$ python -q
>>> import numpy as np
>>> np.set_printoptions(precision=2, suppress=True, linewidth=140, floatmode="fixed")
>>> def tidy(a):
...     return np.round(a, 2) + 0
... 
>>> M = np.loadtxt("arr.csv", delimiter=",")
>>> M
array([[ -0.60,  -0.60,  -2.42],
       [  0.30,  -1.00,  -3.77],
       [  2.00,   1.10,   3.94],
       [  1.40,  -0.40,  -1.61],
       [  0.30,   2.10,   8.10],
       [ -0.90,   2.20,   8.45],
       [ -0.90,  -1.40,  -5.84],
       [  1.00,   2.20,   9.10],
       [  1.60,  -0.30,  -1.23],
       [  2.00,   2.20,   9.17],
       [  0.20,  -1.90,  -7.74],
       [  0.60,  -0.40,  -1.63],
       [ -1.20,  -2.50,  -9.81],
       [ -0.20,   0.50,   1.77],
       [ -0.60,  -1.10,  -4.39],
       [  0.50,   0.00,   0.12],
       [  0.10,   0.40,   1.71],
       [ -0.80,  -1.50,  -6.07],
       [  0.10,   0.20,   0.18],
       [ -0.40,  -0.90,  -3.18],
       [  0.50,  -1.30,  -5.13],
       [ -0.10,  -0.30,  -1.12],
       [  1.40,   0.20,   0.74],
       [ -0.20,  -2.70, -10.62],
       [  0.30,   1.00,   3.79],
       [  1.40,  -0.90,  -4.02],
       [ -1.90,  -1.60,  -6.12],
       [ -1.10,  -0.20,  -1.13],
       [ -1.30,   0.70,   2.78],
       [  0.50,  -0.40,  -1.75],
       [ -1.00,  -0.50,  -2.34],
       [ -0.40,  -0.90,  -3.95]])
>>> cen = M - M.mean(axis=0)
>>> Uu, sig, VT = np.linalg.svd(cen, full_matrices=False)
>>> tidy((sig ** 2).sum() ** 2 / (sig ** 4).sum())
np.float64(1.06)
>>> tidy(VT[0] * np.sign(VT[0, np.abs(VT[0]).argmax()]))
array([0.07, 0.24, 0.97])
>>> np.linalg.matrix_rank(cen)
np.int64(3)
>>> np.searchsorted(np.cumsum(sig ** 2) / (sig ** 2).sum(), 0.9) + 1
np.int64(1)
>>> tidy(sig ** 2 / (sig ** 2).sum())
array([0.97, 0.03, 0.00])
>>> np.abs(Uu[:, 0]).argmax()
np.int64(9)
>>> np.abs(VT[0]).argmax()
np.int64(2)
>>> Uu, sig, VT = np.linalg.svd(M)
>>> np.argmax(sig[:-1] / (sig[1:] + 1e-6)) + 1
np.int64(2)
>>> tidy(sig)
array([30.14,  5.21,  0.36])
>>> M2 = Uu[:, :2] @ np.diag(sig[:2]) @ VT[:2]
>>> np.linalg.matrix_rank(M2)
np.int64(2)
>>> tidy(np.linalg.norm(M - M2, 2)), tidy(sig[2])
(np.float64(0.36), np.float64(0.36))
>>> np.linalg.matrix_rank(M, rtol=0.05)
np.int64(2)
>>> x = np.array([1, 0, -2])
>>> rhs = M @ x
>>> c, lr = np.zeros(3), 1 / np.linalg.norm(M, 2) ** 2
>>> for i in range(20):
...     c -= lr * M.T @ (M @ c - rhs)
...     if i % 5 == 0: print(i, round(np.linalg.norm(M @ c - rhs), 2))
... 
0 5.71
5 4.91
10 4.22
15 3.63
>>> tidy(np.linalg.cond(M))
np.float64(84.37)
>>> W0 = np.load("m.npy")
>>> W0
array([[-0.02,  0.03,  0.05,  0.05],
       [-2.04, -1.98,  0.00,  0.09],
       [-1.99, -2.01, -0.02,  3.86],
       [-2.00, -1.97,  0.03,  2.00]])
>>> tidy(np.abs(np.linalg.eigvals(W0)).max())
np.float64(1.94)
>>> tidy(np.linalg.det(W0))
np.float64(-0.01)
>>> tidy((W0 - W0.T) / 2)
array([[ 0.00,  1.03,  1.02,  1.02],
       [-1.03,  0.00,  1.00,  1.03],
       [-1.02, -1.00,  0.00,  1.92],
       [-1.02, -1.03, -1.92,  0.00]])
>>> x = np.array([0, 1, -1, -2])
>>> rhs = W0 @ x
>>> c, lr = np.zeros(4), 1 / np.linalg.norm(W0, 2) ** 2
>>> for i in range(40):
...     c -= lr * W0.T @ (W0 @ c - rhs)
...     if i % 10 == 0: print(i, round(np.linalg.norm(W0 @ c - rhs), 2))
... 
0 1.98
10 0.58
20 0.17
30 0.06
>>> tidy(np.linalg.cond(W0))
np.float64(496.25)
>>> E = np.loadtxt("mat.csv", delimiter=",")
>>> E
array([[ 0.00,  2.00,  0.00,  0.00,  0.00,  0.00,  0.00,  0.00,  0.00,  0.00,  0.00],
       [ 2.00, -3.00,  2.00,  0.00,  0.00,  0.00,  0.00,  0.00,  0.00,  0.00,  0.00],
       [ 0.00,  2.00,  2.00,  2.00,  0.00,  0.00,  0.00,  0.00,  0.00,  0.00,  0.00],
       [ 0.00,  0.00,  2.00,  3.00,  2.00,  0.00,  0.00,  0.00,  0.00,  0.00,  0.00],
       [ 0.00,  0.00,  0.00,  2.00,  3.00,  2.00,  0.00,  0.00,  0.00,  0.00,  0.00],
       [ 0.00,  0.00,  0.00,  0.00,  2.00,  0.00,  2.00,  0.00,  0.00,  0.00,  0.00],
       [ 0.00,  0.00,  0.00,  0.00,  0.00,  2.00,  1.00,  2.00,  0.00,  0.00,  0.00],
       [ 0.00,  0.00,  0.00,  0.00,  0.00,  0.00,  2.00,  0.00,  2.00,  0.00,  0.00],
       [ 0.00,  0.00,  0.00,  0.00,  0.00,  0.00,  0.00,  2.00, -2.00,  2.00,  0.00],
       [ 0.00,  0.00,  0.00,  0.00,  0.00,  0.00,  0.00,  0.00,  2.00, -3.00,  2.00],
       [ 0.00,  0.00,  0.00,  0.00,  0.00,  0.00,  0.00,  0.00,  0.00,  2.00,  1.00]])
>>> [round(float(np.linalg.det(E[:i, :i])), 2) + 0 for i in range(1, 12)]
[0.0, -4.0, -8.0, -8.0, 8.0, 32.0, 0.0, -128.0, 256.0, -256.0, -1280.0]
>>> tidy(np.linalg.eigvalsh(E).min())
np.float64(-5.29)
>>> r0 = np.array([-2, -1, 2, 0, 3, 2, -3, 0, 2, -3, -3])
>>> M2 = E + np.outer(r0, np.eye(11)[4])
>>> np.linalg.matrix_rank(M2 - E)
np.int64(1)
>>> np.linalg.matrix_rank(np.linalg.inv(M2) - np.linalg.inv(E), tol=1e-8)
np.int64(1)
>>> arr = np.load("a.npy")
>>> arr
array([[ 0,  0, -6,  6],
       [ 0,  0, -6, -9],
       [ 8, -8,  6, -6],
       [ 8, 12,  6,  9]])
>>> blk = np.stack([arr, 4 * arr, arr[::-1]])
>>> np.einsum("bij,cij->bc", blk, blk)
array([[  714,  2856,    72],
       [ 2856, 11424,   288],
       [   72,   288,   714]])
>>> np.linalg.matrix_rank(blk.reshape(3, -1))
np.int64(2)
>>> blk.shape
(3, 4, 4)
>>> M2 = arr / np.sqrt((arr ** 2).mean(axis=1, keepdims=True))
>>> arr - arr.mean(axis=1, keepdims=True)
array([[ 0.00,  0.00, -6.00,  6.00],
       [ 3.75,  3.75, -2.25, -5.25],
       [ 8.00, -8.00,  6.00, -6.00],
       [-0.75,  3.25, -2.75,  0.25]])
>>> np.linalg.matrix_rank(arr - arr.mean(axis=1, keepdims=True))
np.int64(3)
>>> print(np.linalg.matrix_rank(M2) == np.linalg.matrix_rank(arr))
True
>>> tidy(np.linalg.norm(M2, axis=1))
array([2.00, 2.00, 2.00, 2.00])
>>> rng = np.random.default_rng(5387)
>>> idx = rng.permutation(4)
>>> M2 = arr[:, idx] * rng.choice([-1, 1], 4)
>>> M2
array([[ 6,  0,  0, -6],
       [-9,  0,  0, -6],
       [-6, -8, -8,  6],
       [ 9, 12, -8,  6]])
>>> Uu, _, VT = np.linalg.svd(arr.T @ M2)
>>> tidy(Uu @ VT)
array([[ 0.00,  0.00, -1.00,  0.00],
       [ 0.00,  1.00,  0.00,  0.00],
       [ 0.00,  0.00,  0.00,  1.00],
       [ 1.00,  0.00,  0.00,  0.00]])
>>> idx
array([3, 1, 0, 2])
>>> tidy(np.linalg.lstsq(arr, M2)[0])
array([[ 0.00,  0.00, -1.00,  0.00],
       [ 0.00,  1.00,  0.00,  0.00],
       [ 0.00,  0.00,  0.00,  1.00],
       [ 1.00,  0.00,  0.00,  0.00]])
>>> arr @ arr
array([[   0,  120,    0,   90],
       [-120,  -60,  -90,  -45],
       [   0, -120,    0,   30],
       [ 120,   60,  -30,  -15]])
>>> tidy(np.abs(np.linalg.eigvals(arr)).max())
np.float64(10.95)
>>> print(np.allclose(arr @ arr.T, arr.T @ arr))
False
>>> np.linalg.matrix_power(arr, 3)
array([[  720,  1080,  -180,  -270],
       [-1080,   180,   270,   -45],
       [  240,   360,   900,  1350],
       [ -360,    60, -1350,   225]])
>>> (arr + arr.T) / 2
array([[ 0.00,  0.00,  1.00,  7.00],
       [ 0.00,  0.00, -7.00,  1.50],
       [ 1.00, -7.00,  6.00,  0.00],
       [ 7.00,  1.50,  0.00,  9.00]])
>>> (arr - arr.T) / 2
array([[  0.00,   0.00,  -7.00,  -1.00],
       [  0.00,   0.00,   1.00, -10.50],
       [  7.00,  -1.00,   0.00,  -6.00],
       [  1.00,  10.50,   6.00,   0.00]])
>>> m1 = np.load("sample16.npy")
>>> tidy(m1)
array([[0.50, 0.00, 0.50, 0.00, 0.00, 0.00, 0.00, 0.00, 0.00, 0.00],
       [0.25, 0.25, 0.00, 0.25, 0.00, 0.00, 0.00, 0.25, 0.00, 0.00],
       [0.20, 0.20, 0.20, 0.00, 0.00, 0.00, 0.00, 0.00, 0.20, 0.20],
       [0.00, 0.25, 0.00, 0.25, 0.25, 0.25, 0.00, 0.00, 0.00, 0.00],
       [0.00, 0.00, 0.25, 0.00, 0.25, 0.25, 0.00, 0.25, 0.00, 0.00],
       [0.00, 0.33, 0.00, 0.00, 0.00, 0.33, 0.33, 0.00, 0.00, 0.00],
       [0.17, 0.00, 0.00, 0.00, 0.17, 0.17, 0.33, 0.00, 0.17, 0.00],
       [0.00, 0.25, 0.00, 0.00, 0.00, 0.00, 0.00, 0.50, 0.25, 0.00],
       [0.00, 0.00, 0.33, 0.00, 0.00, 0.00, 0.00, 0.00, 0.33, 0.33],
       [0.00, 0.25, 0.00, 0.25, 0.00, 0.00, 0.00, 0.00, 0.25, 0.25]])
>>> print(np.argsort(-np.linalg.norm(m1, axis=0).round(6), kind="stable")[:3])
[2 1 0]
>>> print(tidy(np.linalg.norm(m1, 2) / np.linalg.norm(m1)))
0.61
>>> print([round(float(x), 2) for x in np.linalg.svd(m1, compute_uv=False)[:3]])
[1.04, 0.78, 0.64]
>>> x = np.array([8, 7, 4, 6, 9, 8, 0, 1, 7, 5])
>>> h = np.maximum(m1 @ x, 0)
>>> tidy(m1 * (h > 1e-9)[:, None])
array([[0.50, 0.00, 0.50, 0.00, 0.00, 0.00, 0.00, 0.00, 0.00, 0.00],
       [0.25, 0.25, 0.00, 0.25, 0.00, 0.00, 0.00, 0.25, 0.00, 0.00],
       [0.20, 0.20, 0.20, 0.00, 0.00, 0.00, 0.00, 0.00, 0.20, 0.20],
       [0.00, 0.25, 0.00, 0.25, 0.25, 0.25, 0.00, 0.00, 0.00, 0.00],
       [0.00, 0.00, 0.25, 0.00, 0.25, 0.25, 0.00, 0.25, 0.00, 0.00],
       [0.00, 0.33, 0.00, 0.00, 0.00, 0.33, 0.33, 0.00, 0.00, 0.00],
       [0.17, 0.00, 0.00, 0.00, 0.17, 0.17, 0.33, 0.00, 0.17, 0.00],
       [0.00, 0.25, 0.00, 0.00, 0.00, 0.00, 0.00, 0.50, 0.25, 0.00],
       [0.00, 0.00, 0.33, 0.00, 0.00, 0.00, 0.00, 0.00, 0.33, 0.33],
       [0.00, 0.25, 0.00, 0.25, 0.00, 0.00, 0.00, 0.00, 0.25, 0.25]])
>>> tidy(h)
array([6.00, 5.50, 6.20, 7.50, 5.50, 5.00, 5.33, 4.00, 5.33, 6.25])
>>> np.flatnonzero(h > 1e-9)
array([0, 1, 2, 3, 4, 5, 6, 7, 8, 9])
>>> tidy(np.tanh(m1 @ x))
array([1.00, 1.00, 1.00, 1.00, 1.00, 1.00, 1.00, 1.00, 1.00, 1.00])
>>> rk = np.linalg.matrix_rank(m1)
>>> rk
np.int64(9)
>>> N = np.linalg.svd(m1)[2][rk:].T
>>> tidy(m1 @ N)
array([[0.00],
       [0.00],
       [0.00],
       [0.00],
       [0.00],
       [0.00],
       [0.00],
       [0.00],
       [0.00],
       [0.00]])
>>> print(tidy(N @ N.T))
[[ 0.07 -0.07 -0.07  0.00 -0.10  0.17 -0.10  0.00  0.07  0.00]
 [-0.07  0.07  0.07  0.00  0.10 -0.17  0.10  0.00 -0.07  0.00]
 [-0.07  0.07  0.07  0.00  0.10 -0.17  0.10  0.00 -0.07  0.00]
 [ 0.00  0.00  0.00  0.00  0.00  0.00  0.00  0.00  0.00  0.00]
 [-0.10  0.10  0.10  0.00  0.15 -0.25  0.15  0.00 -0.10  0.00]
 [ 0.17 -0.17 -0.17  0.00 -0.25  0.42 -0.25  0.00  0.17  0.00]
 [-0.10  0.10  0.10  0.00  0.15 -0.25  0.15  0.00 -0.10  0.00]
 [ 0.00  0.00  0.00  0.00  0.00  0.00  0.00  0.00  0.00  0.00]
 [ 0.07 -0.07 -0.07  0.00 -0.10  0.17 -0.10  0.00  0.07  0.00]
 [ 0.00  0.00  0.00  0.00  0.00  0.00  0.00  0.00  0.00  0.00]]
>>> [int(np.linalg.matrix_rank(np.delete(m1, i, axis=0))) for i in range(10)]
[9, 9, 8, 9, 9, 8, 8, 8, 9, 9]
>>> print(tidy(N[:, 0] / N[np.abs(N[:, 0]).round(6).argmax(), 0]))
[ 0.40 -0.40 -0.40  0.00 -0.60  1.00 -0.60  0.00  0.40  0.00]
>>> [int(np.linalg.matrix_rank(m1[:, :j + 1])) for j in range(10)]
[1, 2, 3, 4, 5, 6, 7, 8, 8, 9]
